% ipython --no-banner

In [1]: import numpy as np

In [2]: np.set_printoptions(precision=3, suppress=True, linewidth=160, legacy="1.25")

In [3]: rd = lambda a: np.round(a, 3) + 0

In [4]: mat = np.load("w.npy")

In [5]: mat
Out[5]: 
array([[-0.029,  0.099,  1.673,  4.873,  6.526],
       [-0.074,  0.058, -0.693, -2.53 , -3.419],
       [-0.076, -0.103,  0.372,  0.899,  0.88 ],
       [ 0.062, -0.001, -1.11 , -3.53 , -5.01 ],
       [-0.045,  0.049, -0.572, -1.048, -1.61 ],
       [ 0.   ,  0.066,  0.343,  0.95 ,  1.423],
       [-0.114,  0.048,  0.795,  2.726,  3.326],
       [ 0.133,  0.128, -1.067, -2.723, -3.635],
       [ 0.198, -0.263,  2.304,  6.886,  9.35 ],
       [ 0.094,  0.07 ,  0.427,  1.178,  1.666],
       [-0.027,  0.151, -1.135, -3.143, -4.388],
       [ 0.006,  0.053,  1.239,  3.675,  4.872]])

In [6]: Ac = (mat - mat.mean(axis=0)) / mat.std(axis=0)

In [7]: np.argwhere(np.abs(Ac) > 2)
Out[7]: 
array([[8, 0],
       [8, 1]])

In [8]: rd(Ac.std(axis=0))
Out[8]: array([1., 1., 1., 1., 1.])

In [9]: c = np.linalg.lstsq(np.delete(Ac, 3, axis=1), Ac[:, 3])[0]

In [10]: np.abs(c).argmax()
Out[10]: 3

In [11]: rd(c)
Out[11]: array([-0.028, -0.021, -0.059,  1.053])

In [12]: rd(1 - np.var(Ac[:, 3] - np.delete(Ac, 3, axis=1) @ c))
Out[12]: 0.999

In [13]: Y = np.array([[7, 1], [9, 4], [6, 7], [4, 4]])

In [14]: cent = np.array([[1, 1, 1, 4, 4, 1, 2, 2], [5, 1, 0, 3, 3, 5, 0, 3]])

In [15]: E = Y @ cent

In [16]: E
Out[16]: 
array([[12,  8,  7, 31, 31, 12, 14, 17],
       [29, 13,  9, 48, 48, 29, 18, 30],
       [41, 13,  6, 45, 45, 41, 12, 33],
       [24,  8,  4, 28, 28, 24,  8, 20]])

In [17]: Y = E / np.sqrt((E ** 2).mean(axis=1, keepdims=True))

In [18]: np.linalg.matrix_rank(Y) == np.linalg.matrix_rank(E)
Out[18]: True

In [19]: u, g = E[2], E[1]

In [20]: u @ g
Out[20]: 8127

In [21]: pr = (u @ g) / (u @ u) * u

In [22]: np.outer(u, g)
Out[22]: 
array([[1189,  533,  369, 1968, 1968, 1189,  738, 1230],
       [ 377,  169,  117,  624,  624,  377,  234,  390],
       [ 174,   78,   54,  288,  288,  174,  108,  180],
       [1305,  585,  405, 2160, 2160, 1305,  810, 1350],
       [1305,  585,  405, 2160, 2160, 1305,  810, 1350],
       [1189,  533,  369, 1968, 1968, 1189,  738, 1230],
       [ 348,  156,  108,  576,  576,  348,  216,  360],
       [ 957,  429,  297, 1584, 1584,  957,  594,  990]])

In [23]: rd(g - pr)
Out[23]: array([-8.651,  1.062,  3.49 ,  6.676,  6.676, -8.651,  6.98 , -0.304])

In [24]: rd(pr)
Out[24]: array([37.651, 11.938,  5.51 , 41.324, 41.324, 37.651, 11.02 , 30.304])

In [25]: np.linalg.lstsq(E[:-1].T, E[-1])[2]
Out[25]: 2

In [26]: rd(np.trace(np.linalg.pinv(E) @ E))
Out[26]: 2.0

In [27]: np.allclose(E[:-1].T @ np.linalg.lstsq(E[:-1].T, E[-1])[0], E[-1])
Out[27]: True

In [28]: rd(E @ np.linalg.pinv(E) @ E)
Out[28]: 
array([[12.,  8.,  7., 31., 31., 12., 14., 17.],
       [29., 13.,  9., 48., 48., 29., 18., 30.],
       [41., 13.,  6., 45., 45., 41., 12., 33.],
       [24.,  8.,  4., 28., 28., 24.,  8., 20.]])
